% python3 -q
>>> import numpy as np
>>> np.set_printoptions(suppress=True, linewidth=140)
>>> def rd(a):
...     return np.round(a, 3) + 0
... 
>>> M2 = np.array([[0, -2, -3, 0, -3, -1, -2, -2, 0, -3, 2, 2],
...     [-2, 0, -3, 1, -1, -3, 1, 2, -1, 1, -2, -1],
...     [0, -2, 1, -1, -1, -3, 3, -2, 2, 3, 3, -3],
...     [1, 2, 3, -2, 0, 0, 0, 2, 0, -2, -2, -1],
...     [-2, 0, -2, 3, 2, -2, -2, -1, -3, 0, 0, 0],
...     [-2, 1, -2, 0, 1, 2, 0, 0, 2, 1, 2, -2],
...     [2, 1, 2, -3, -1, -3, 1, 0, 0, -3, 3, -1],
...     [-1, -3, -2, 3, -3, -1, -3, -3, 1, -3, 0, -3],
...     [-2, -3, -3, -2, 0, 0, -2, 2, -3, -3, -3, -3],
...     [-2, 2, -1, 1, -2, -1, -1, 3, -3, 2, -1, -2],
...     [0, 0, -1, -2, 2, -2, -1, 3, 3, 2, -3, 2],
...     [-3, 2, 2, 0, -3, 2, 0, 3, -2, -2, 1, 0]])
>>> A = np.tril(M2)
>>> A
array([[ 0,  0,  0,  0,  0,  0,  0,  0,  0,  0,  0,  0],
       [-2,  0,  0,  0,  0,  0,  0,  0,  0,  0,  0,  0],
       [ 0, -2,  1,  0,  0,  0,  0,  0,  0,  0,  0,  0],
       [ 1,  2,  3, -2,  0,  0,  0,  0,  0,  0,  0,  0],
       [-2,  0, -2,  3,  2,  0,  0,  0,  0,  0,  0,  0],
       [-2,  1, -2,  0,  1,  2,  0,  0,  0,  0,  0,  0],
       [ 2,  1,  2, -3, -1, -3,  1,  0,  0,  0,  0,  0],
       [-1, -3, -2,  3, -3, -1, -3, -3,  0,  0,  0,  0],
       [-2, -3, -3, -2,  0,  0, -2,  2, -3,  0,  0,  0],
       [-2,  2, -1,  1, -2, -1, -1,  3, -3,  2,  0,  0],
       [ 0,  0, -1, -2,  2, -2, -1,  3,  3,  2, -3,  0],
       [-3,  2,  2,  0, -3,  2,  0,  3, -2, -2,  1,  0]])
>>> # rank 11
>>> rd(np.sort(np.linalg.eigvals(A)))
array([-3., -3., -3., -2.,  0.,  0.,  0.,  1.,  1.,  2.,  2.,  2.])
>>> M2 = np.array([[-2, 1, -1],
...     [-1, -3, -1],
...     [-3, -1, -3],
...     [2, -3, 1],
...     [2, 3, 0],
...     [1, -1, -3],
...     [-1, -3, -1],
...     [1, -2, -2],
...     [2, 0, -2],
...     [-1, 2, 0],
...     [0, 2, -3],
...     [-3, 2, 0]])
>>> np.einsum("ij,ij->i", A, A)
array([ 0,  4,  5, 18, 21, 14, 29, 51, 43, 38, 45, 48])
>>> np.linalg.matrix_rank(np.vstack([A, M2.T]))
np.int64(12)
>>> np.linalg.lstsq(A[:-1].T, A[-1])[2]
np.int32(10)
>>> np.allclose(A[:-1].T @ np.linalg.lstsq(A[:-1].T, A[-1])[0], A[-1])
False
>>> rd(np.trace(np.linalg.pinv(A) @ A))
np.float64(11.0)
>>> np.abs(np.diag(np.linalg.qr(A)[1])) > 1e-9
array([ True,  True,  True,  True,  True,  True,  True,  True,  True,  True,  True, False])
>>> np.unique(A.round(6), axis=0).shape
(12, 12)
